>>> import numpy as np
>>> import numpy.linalg as la
>>> np.set_printoptions(precision=2, suppress=True, linewidth=100, legacy="1.25")
>>> arr = np.load("w.npy")
>>> arr
array([[  3,   1,  -2,  -2],
       [  2, -12,   3,   3],
       [  2,  -2,   9,   2],
       [  1,  -1,   1,  12]])
>>> evals, evecs = la.eig(arr)
>>> np.prod(evals)
-4260.0
>>> np.round(arr @ evecs[:, 0] - evals[0] * evecs[:, 0], 2) + 0
array([0., 0., 0., 0.])
>>> np.sort(la.eigvals(arr.T))
array([-11.69,   3.88,   7.86,  11.94])
>>> evals
array([-11.69,   3.88,   7.86,  11.94])
>>> np.sort(la.eigvals(arr @ arr))
array([ 15.08,  61.81, 136.55, 142.56])
>>> K = np.array([[4.0, 3.0], [3.0, 4.0]])
>>> K
array([[4., 3.],
       [3., 4.]])
>>> print(np.allclose(K, K.T))
True
>>> K.inv()
Traceback (most recent call last):
  File "<python-input-14>", line 1, in <module>
    K.inv()
    ^^^^^
AttributeError: 'numpy.ndarray' object has no attribute 'inv'
>>> f, g = K[0], K[1]
>>> f @ f
25.0
>>> p = (f @ g) / (f @ f) * f
>>> round(float(la.norm(f + g) ** 2 + la.norm(f - g) ** 2), 2)
100.0
>>> g - p
array([-0.84,  1.12])
>>> print(round(float((g - p) @ f), 2))
0.0
>>> la.matrix_rank(np.outer(f, g))
1
>>> C2 = arr.T @ arr
>>> np.allclose(C2, C2.T)
True
>>> C2
array([[ 18, -26,  19,  16],
       [-26, 150, -57, -54],
       [ 19, -57,  95,  43],
       [ 16, -54,  43, 161]])
>>> (arr @ arr.T).shape
(4, 4)
>>> evals, evecs = la.eig(K)
>>> np.sort(la.eigvals(K.T))
array([1., 7.])
>>> print(np.round(K @ evecs[:, 0] - evals[0] * evecs[:, 0], 2) + 0)
[0. 0.]
>>> np.sort(la.eigvals(la.inv(K)))
array([0.14, 1.  ])
>>> round(np.prod(evals), 2)
7.0
>>> out = np.array([[1], [2], [-1], [-3], [3]])
>>> Z = np.array([[6, 3, -3]])
>>> rng = np.random.default_rng(648)
>>> W0 = out @ Z + 0.02 * rng.normal(size=(5, 3))
>>> W0
array([[  6.01,   3.03,  -2.99],
       [ 11.98,   5.97,  -6.01],
       [ -6.  ,  -3.03,   2.97],
       [-18.01,  -8.99,   9.02],
       [ 18.02,   9.04,  -9.03]])
>>> Uu, sv, Vh = la.svd(W0, full_matrices=False)
>>> print(round(np.sqrt((sv ** 2).sum()), 2), np.round(la.norm(W0), 2))
36.03 36.03
>>> np.round(Uu.T @ W0 @ Vh.T, 2) + 0
array([[36.03,  0.  ,  0.  ],
       [ 0.  ,  0.06,  0.  ],
       [ 0.  ,  0.  ,  0.02]])
>>> np.round(Vh @ Vh.T, 2) + 0
array([[1., 0., 0.],
       [0., 1., 0.],
       [0., 0., 1.]])
>>> print((sv > 1e-8).sum())
3
>>> sv
array([36.03,  0.06,  0.02])
>>> print(np.allclose(Uu * sv @ Vh, W0))
True
>>> Uu.shape, sv.shape, Vh.shape
((5, 3), (3,), (3, 3))
>>> def softmax(z):
...     e = np.exp(z - z.max(axis=-1, keepdims=True))
...     return e / e.sum(axis=-1, keepdims=True)
... 
>>> np.round(softmax(W0[2] + -2), 2) + 0
array([0., 0., 1.])
>>> np.round(softmax(W0[2]), 2) + 0
array([0., 0., 1.])
>>> np.round(softmax(10 * W0[2]), 2) + 0
array([0., 0., 1.])
>>> att = W0 @ W0.T / np.sqrt(3)
>>> softmax(att)[2] @ W0
array([-18.01,  -8.99,   9.02])
>>> out = np.array([[4, 4], [3, 5]])
>>> Z = np.kron(out, W0)
>>> Z.shape
(10, 6)
>>> Uu, sv, Vh = la.svd(W0)
>>> sv
array([36.03,  0.06,  0.02])
>>> out = Uu[:, :1] @ np.diag(sv[:1]) @ Vh[:1]
>>> print(np.round(la.norm(W0 - out) / la.norm(W0), 2))
0.0
>>> round(float(np.abs(W0 - out).max()), 2)
0.03
>>> J = np.load("mat.npy")
>>> print(J)
[[-1.8  2.4]
 [ 2.4  1.8]]
>>> [round(float(la.det(J[:i, :i])), 2) + 0 for i in range(1, 3)]
[-1.8, -9.0]
>>> print(round(la.eigvalsh(J).min(), 2))
-3.0
>>> np.round(softmax(10 * J[1]), 2) + 0
array([1., 0.])
>>> print(softmax(J[1] + 2))
[0.65 0.35]
>>> softmax(J).sum(axis=1)
array([1., 1.])
>>> att = J @ J.T / np.sqrt(2)
>>> np.round(softmax(att + np.triu(np.full(att.shape, -np.inf), 1)), 2) + 0
array([[1., 0.],
       [0., 1.]])
>>> data = np.array([[0, 0, 1, 0], [0, 0, 0, 1], [0, 1, 0, 0], [1, 0, 0, 0]])
>>> Uu, sv, Vh = la.svd(data, full_matrices=False)
>>> print(np.cumsum(sv ** 2) / np.sum(sv ** 2))
[0.25 0.5  0.75 1.  ]
>>> print(np.allclose(Uu * sv @ Vh, data))
True
>>> print(Vh @ Vh.T)
[[1. 0. 0. 0.]
 [0. 1. 0. 0.]
 [0. 0. 1. 0.]
 [0. 0. 0. 1.]]
>>> sv / sv[0]
array([1., 1., 1., 1.])
>>> Q, evecs = la.qr(data[:, :3])[0], la.qr(data[:, 3:])[0]
>>> sv = la.svd(Q.T @ evecs, compute_uv=False)
>>> round(float(la.norm(Q @ Q.T - evecs @ evecs.T, 2)), 2)
1.0
>>> out = data + rng.integers(-2, 3, (4, 1)) @ rng.integers(-2, 3, (1, 4))
>>> out
array([[ 0,  0,  1,  0],
       [-2, -4,  0,  3],
       [-2, -3,  0,  2],
       [ 3,  4,  0, -2]])
>>> print(la.matrix_rank(out - data, tol=1e-8))
1
>>> out - data
array([[ 0,  0,  0,  0],
       [-2, -4,  0,  2],
       [-2, -4,  0,  2],
       [ 2,  4,  0, -2]])
>>> np.round(la.svd(out - data, compute_uv=False), 2) + 0
array([8.49, 0.  , 0.  , 0.  ])
>>> data @ data.T
array([[1, 0, 0, 0],
       [0, 1, 0, 0],
       [0, 0, 1, 0],
       [0, 0, 0, 1]])
>>> la.pinv(data)
array([[0., 0., 0., 1.],
       [0., 0., 1., 0.],
       [1., 0., 0., 0.],
       [0., 1., 0., 0.]])
>>> M = np.load("m.npy")
>>> print(M)
[[3. 0. 0. 2.]
 [0. 3. 2. 0.]
 [0. 2. 3. 0.]
 [2. 0. 0. 3.]]
>>> out = M[0, 0] * M[1:] - np.outer(M[1:, 0], M[0])
>>> print(out)
[[0. 9. 6. 0.]
 [0. 6. 9. 0.]
 [0. 0. 0. 5.]]
>>> np.flatnonzero(~out.round(6).any(axis=1))
array([], dtype=int64)
>>> print((M + M.T) / 2)
[[3. 0. 0. 2.]
 [0. 3. 2. 0.]
 [0. 2. 3. 0.]
 [2. 0. 0. 3.]]
>>> np.allclose(M @ M.T, M.T @ M)
True
>>> la.matrix_power(M, 2)
array([[13.,  0.,  0., 12.],
       [ 0., 13., 12.,  0.],
       [ 0., 12., 13.,  0.],
       [12.,  0.,  0., 13.]])
>>> print(round(float(np.abs(la.eigvals(M)).max()), 2))
5.0
>>> np.trace(M)
12.0
>>> E = np.load("run0.npy")
>>> E
array([[ -5. ,  -0.3,  -0.6],
       [-17. ,  -0.1,   0.3],
       [ 13. ,   0.4,   0.2]])
>>> print(np.round(np.einsum("ii->", E), 2))
-4.9
>>> np.kron(np.eye(2, dtype=int), E)
array([[ -5. ,  -0.3,  -0.6,  -0. ,  -0. ,  -0. ],
       [-17. ,  -0.1,   0.3,  -0. ,  -0. ,   0. ],
       [ 13. ,   0.4,   0.2,   0. ,   0. ,   0. ],
       [ -0. ,  -0. ,  -0. ,  -5. ,  -0.3,  -0.6],
       [ -0. ,  -0. ,   0. , -17. ,  -0.1,   0.3],
       [  0. ,   0. ,   0. ,  13. ,   0.4,   0.2]])
>>> labels = rng.permutation(3)
>>> labels
array([0, 1, 2])
>>> out = E[labels][:, labels]
>>> round(np.trace(out), 2)
-4.9
>>> np.allclose(out, E)
True
>>> out
array([[ -5. ,  -0.3,  -0.6],
       [-17. ,  -0.1,   0.3],
       [ 13. ,   0.4,   0.2]])
>>> np.sort(np.abs(la.eigvals(out)))
array([0.42, 0.99, 4.33])
>>> f, g = out[0], out[1]
>>> print(f @ g)
84.85
>>> p = (f @ g) / (f @ f) * f
>>> la.matrix_rank(np.outer(f, g))
1
>>> np.round((g - p) @ f, 2)
0.0
>>> np.round(la.norm(f + g) ** 2 + la.norm(f - g) ** 2, 2)
629.1
>>> vec = np.array([2, 2, 3])
>>> target = E @ vec
>>> coef, lr = np.zeros(3), 1 / la.norm(E, 2) ** 2
>>> for i in range(250):
...     coef -= lr * E.T @ (E @ coef - target)
...     if i % 50 == 0: print(i, round(la.norm(E @ coef - target), 2))
... 
0 2.73
50 2.56
100 2.41
150 2.27
200 2.13
>>> np.round(la.cond(E), 2)
205.36
>>> coef
array([2.03, 0.43, 0.85])
>>> X = np.loadtxt("out18.csv", delimiter=",")
>>> print(X)
[[ 2.  3. 10. 14.]
 [ 4.  5. 12. 16.]
 [ 3.  4. 11. 15.]
 [ 2.  3. 10. 14.]]
>>> Uu, sv, Vh = la.svd(X)
>>> evecs = Vh[:(sv > 1e-8).sum()]
>>> vec = X[0] + -3 * X[3] + rng.integers(2) * np.eye(4)[0]
>>> vec
array([ -4.,  -6., -20., -28.])
>>> np.diag(evecs.T @ evecs)
array([0.53, 0.43, 0.33, 0.71])
>>> la.matrix_rank(np.vstack([X, vec]))
2
>>> print(round(float(la.norm(vec - evecs.T @ evecs @ vec)), 2))
0.0
>>> Uu, sv, Vh = la.svd(X)
>>> np.argmax(sv[:-1] / (sv[1:] + 1e-6)) + 1
2
>>> out = Uu[:, :2] @ np.diag(sv[:2]) @ Vh[:2]
>>> print(out)
[[ 2.  3. 10. 14.]
 [ 4.  5. 12. 16.]
 [ 3.  4. 11. 15.]
 [ 2.  3. 10. 14.]]
>>> round(np.abs(X - out).max(), 2)
0.0
